$ ipython --no-banner

In [1]: import numpy as np

In [2]: np.set_printoptions(suppress=True, linewidth=140)

In [3]: def tidy(a):
   ...:     return np.round(a, 2) + 0
   ...: 

In [4]: F = np.loadtxt("m.csv", delimiter=",")

In [5]: F
Out[5]: 
array([[13., 15., 11.],
       [15., 25., 15.],
       [11., 15., 10.]])

In [6]: # symmetric

In [7]: t = np.radians(36)

In [8]: Rm = np.eye(3)

In [9]: Rm[2, 2] = Rm[1, 1] = np.cos(t)

In [10]: Rm[2, 1], Rm[1, 2] = -np.sin(t), np.sin(t)

In [11]: tidy(Rm)
Out[11]: 
array([[ 1.  ,  0.  ,  0.  ],
       [ 0.  ,  0.81,  0.59],
       [ 0.  , -0.59,  0.81]])

In [12]: A2 = F @ Rm.T

In [13]: tidy(A2)
Out[13]: 
array([[13.  , 18.6 ,  0.08],
       [15.  , 29.04, -2.56],
       [11.  , 18.01, -0.73]])

In [14]: np.allclose(F @ F.T, A2 @ A2.T)
Out[14]: True

In [15]: tidy(np.linalg.det(Rm)), tidy(np.trace(Rm))
Out[15]: (np.float64(1.0), np.float64(2.62))

In [16]: r0, r1 = F[0], F[1]

In [17]: print(r0 @ r1)
735.0

In [18]: print(r0 @ r0)
515.0

In [19]: pr = (r0 @ r1) / (r0 @ r0) * r0

In [20]: tidy(np.linalg.norm(r0 + r1) ** 2 + np.linalg.norm(r0 - r1) ** 2)
Out[20]: np.float64(3180.0)

In [21]: np.linalg.matrix_rank(np.outer(r0, r1))
Out[21]: np.int64(1)

In [22]: print(np.outer(r0, r1))
[[195. 325. 195.]
 [225. 375. 225.]
 [165. 275. 165.]]

In [23]: print(tidy(np.trace(np.linalg.pinv(F) @ F)))
2.0

In [24]: print(np.linalg.lstsq(F[:-1].T, F[-1])[2])
2

In [25]: np.abs(np.diag(np.linalg.qr(F)[1])) > 1e-9
Out[25]: array([ True,  True, False])

In [26]: np.allclose(F[:-1].T @ np.linalg.lstsq(F[:-1].T, F[-1])[0], F[-1])
Out[26]: True

In [27]: np.unique(F.round(6), axis=0).shape
Out[27]: (3, 3)

In [28]: A = np.load("run17.npy")

In [29]: A
Out[29]: 
array([[ -1.3, -18. ,  -1.3,  -0.8],
       [ -2. ,   4. ,  -1.1,   0.5],
       [ -0.6, -22. ,  -1.5,  -1.4],
       [ -1. , -18. ,   0.1,  -0.6]])

In [30]: # column 1 dominates

In [31]: A2 = A / np.linalg.norm(A, axis=1, keepdims=True)

In [32]: C2 = A2 @ A2.T

In [33]: (np.abs(C2) > 0.9).astype(int)
Out[33]: 
array([[1, 0, 1, 1],
       [0, 1, 0, 0],
       [1, 0, 1, 1],
       [1, 0, 1, 1]])

In [34]: tidy(C2[1])
Out[34]: array([-0.81,  1.  , -0.84, -0.84])

In [35]: (C2 - 2 * np.eye(4)).round(6).argmax(axis=1)
Out[35]: array([2, 0, 0, 0])

In [36]: print(tidy(np.degrees(np.arccos(np.clip(C2[1, 0], -1, 1)))))
144.58
